% python3 -q
>>> import numpy as np
>>> from numpy import linalg as LA
>>> np.set_printoptions(precision=2, suppress=True, linewidth=200)
>>> tidy = lambda a: np.round(a, 2) + 0
>>> rng = np.random.default_rng(2649)
>>> X = (rng.random((3, 3)) < 0.3) + np.eye(3)
>>> X /= X.sum(axis=1, keepdims=True)
>>> X
array([[0.5, 0.5, 0. ],
       [0.5, 0.5, 0. ],
       [0. , 0. , 1. ]])
>>> # rows sum to 1
>>> f, v = X[1], X[2]
>>> f @ f
np.float64(0.5)
>>> pr = (f @ v) / (f @ f) * f
>>> np.outer(f, v)
array([[0. , 0. , 0.5],
       [0. , 0. , 0.5],
       [0. , 0. , 0. ]])
>>> print(v - pr)
[0. 0. 1.]
>>> LA.matrix_rank(np.outer(f, v))
np.int64(1)
>>> np.abs(np.diag(LA.qr(X)[1])) > 1e-9
array([ True, False,  True])
>>> tidy(X @ LA.pinv(X) @ X)
array([[0.5, 0.5, 0. ],
       [0.5, 0.5, 0. ],
       [0. , 0. , 1. ]])
>>> np.allclose(X[:-1].T @ LA.lstsq(X[:-1].T, X[-1])[0], X[-1])
False
>>> LA.lstsq(X[:-1].T, X[-1])[2]
np.int32(1)
>>> (LA.matrix_power((X != 0) + (X.T != 0) + np.eye(3), 3) > 0).astype(int)
array([[1, 1, 0],
       [1, 1, 0],
       [0, 0, 1]])
>>> np.flatnonzero(LA.matrix_power((X != 0) + (X.T != 0) + np.eye(3), 3)[1])
array([0, 1])
>>> print((X != 0).astype(int))
[[1 1 0]
 [1 1 0]
 [0 0 1]]
>>> x0 = np.array([-3, -1, -8])
>>> X @ x0
array([-2., -2., -8.])
>>> np.eye(3) - X
array([[ 0.5, -0.5,  0. ],
       [-0.5,  0.5,  0. ],
       [ 0. ,  0. ,  0. ]])
>>> M = np.loadtxt("w.csv", delimiter=",")
>>> tidy(M)
array([[-0.45, -0.29,  0.46,  0.34,  0.42, -0.24,  0.15, -0.37],
       [ 0.22,  0.02,  0.69, -0.52,  0.05, -0.21, -0.37,  0.15],
       [ 0.3 , -0.44, -0.31,  0.14,  0.59,  0.02, -0.46,  0.2 ],
       [ 0.41,  0.03,  0.  , -0.35,  0.46,  0.15,  0.67, -0.14],
       [ 0.56, -0.52,  0.18,  0.29, -0.47, -0.03,  0.11, -0.25],
       [ 0.  , -0.05, -0.41, -0.35, -0.06, -0.72, -0.07, -0.43],
       [-0.34, -0.58, -0.07, -0.29, -0.16, -0.13,  0.33,  0.55],
       [ 0.26,  0.32,  0.07,  0.43,  0.08, -0.59,  0.23,  0.48]])
>>> # columns are unit length and at right angles
>>> f, v = M[1], M[0]
>>> tidy(f @ v)
np.float64(0.0)
>>> pr = (f @ v) / (f @ f) * f
>>> tidy(pr)
array([0., 0., 0., 0., 0., 0., 0., 0.])
>>> LA.matrix_rank(np.outer(f, v))
np.int64(1)
>>> tidy(np.outer(f, v))
array([[-0.1 , -0.06,  0.1 ,  0.08,  0.09, -0.05,  0.03, -0.08],
       [-0.01,  0.  ,  0.01,  0.01,  0.01,  0.  ,  0.  , -0.01],
       [-0.31, -0.2 ,  0.32,  0.23,  0.29, -0.17,  0.1 , -0.26],
       [ 0.23,  0.15, -0.24, -0.17, -0.22,  0.12, -0.08,  0.19],
       [-0.02, -0.01,  0.02,  0.02,  0.02, -0.01,  0.01, -0.02],
       [ 0.09,  0.06, -0.09, -0.07, -0.09,  0.05, -0.03,  0.08],
       [ 0.16,  0.11, -0.17, -0.12, -0.15,  0.09, -0.05,  0.14],
       [-0.07, -0.04,  0.07,  0.05,  0.06, -0.04,  0.02, -0.06]])
